% python3 -q
>>> import numpy as np
>>> np.set_printoptions(suppress=True, linewidth=140)
>>> def rd(a):
...     return np.round(a, 2) + 0
... 
>>> u = np.array([1, 9, 9, 4]) + 0.5
>>> arr = np.outer(u, u) / (u @ u)
>>> print(rd(arr))
[[0.01 0.07 0.07 0.03]
 [0.07 0.44 0.44 0.21]
 [0.07 0.44 0.44 0.21]
 [0.03 0.21 0.21 0.1 ]]
>>> # rows and columns are dependent
>>> other = np.array([[9, -2], [-6, -8], [-1, -3], [9, 7]])
>>> print(rd(arr @ other))
[[-0.09 -0.56]
 [-0.58 -3.56]
 [-0.58 -3.56]
 [-0.28 -1.68]]
>>> print(rd(np.einsum("ij,ij->i", arr, arr)))
[0.01 0.44 0.44 0.1 ]
>>> print(rd(np.einsum("ij->j", arr)))
[0.18 1.17 1.17 0.55]
>>> print(rd(np.einsum("ik,kj->ji", arr, other)))
[[-0.09 -0.58 -0.58 -0.28]
 [-0.56 -3.56 -3.56 -1.68]]
>>> print(rd(np.einsum("ik,kj->ij", arr, other)))
[[-0.09 -0.56]
 [-0.58 -3.56]
 [-0.58 -3.56]
 [-0.28 -1.68]]
>>> E = np.array([[22, -5, 9], [-5, 15, 0], [9, 0, 6]])
>>> # equal to its transpose
>>> other = np.array([[2, -1, 3], [-3, 0, 2]])
>>> basis = np.kron(other, E)
>>> print(np.linalg.matrix_rank(basis))
6
>>> other = np.array([[1, -3], [2, 2], [1, -1]])
>>> print(np.einsum("ij,ij->i", E, E))
[590 250 117]
>>> print(E @ other)
[[ 21 -85]
 [ 25  45]
 [ 15 -33]]
>>> print(np.einsum("ij->j", E))
[26 10 15]
>>> print(np.linalg.matrix_rank(np.vstack([E, other.T])))
3
>>> vec = np.array([5, 4, 4])
>>> y = E @ vec
>>> print(y)
[126  35  69]
>>> print(rd(np.linalg.solve(E, y + E[:, 0])))
[6. 4. 4.]
>>> print(rd(np.linalg.solve(E, y)))
[5. 4. 4.]
>>> data = np.array([[1.0, 0.5, 0.25], [0.5, 1.0, 0.5], [0.25, 0.5, 1.0]])
>>> # symmetric
>>> rng = np.random.default_rng(434)
>>> other = data + rng.integers(-2, 3, (3, 1)) @ rng.integers(-2, 3, (1, 3))
>>> print(other)
[[ 3.   -1.5  -3.75]
 [-0.5   2.    2.5 ]
 [ 0.25  0.5   1.  ]]
>>> print(other - data)
[[ 2. -2. -4.]
 [-1.  1.  2.]
 [ 0.  0.  0.]]
>>> print(rd(np.linalg.svd(other - data, compute_uv=False)))
[5.48 0.   0.  ]
>>> print(np.abs(other - data).sum(axis=1))
[8. 4. 0.]
>>> ev, vecs = np.linalg.eig(data)
>>> print(rd(np.sort(np.linalg.eigvals(data.T))))
[0.41 0.75 1.84]
>>> print(rd(np.sort(np.linalg.eigvals(np.linalg.inv(data)))))
[0.54 1.33 2.46]
>>> print(rd(np.prod(ev)))
0.56
>>> print(rd(ev))
[1.84 0.75 0.41]
>>> print(rd(data @ vecs[:, 0] - ev[0] * vecs[:, 0]))
[0. 0. 0.]
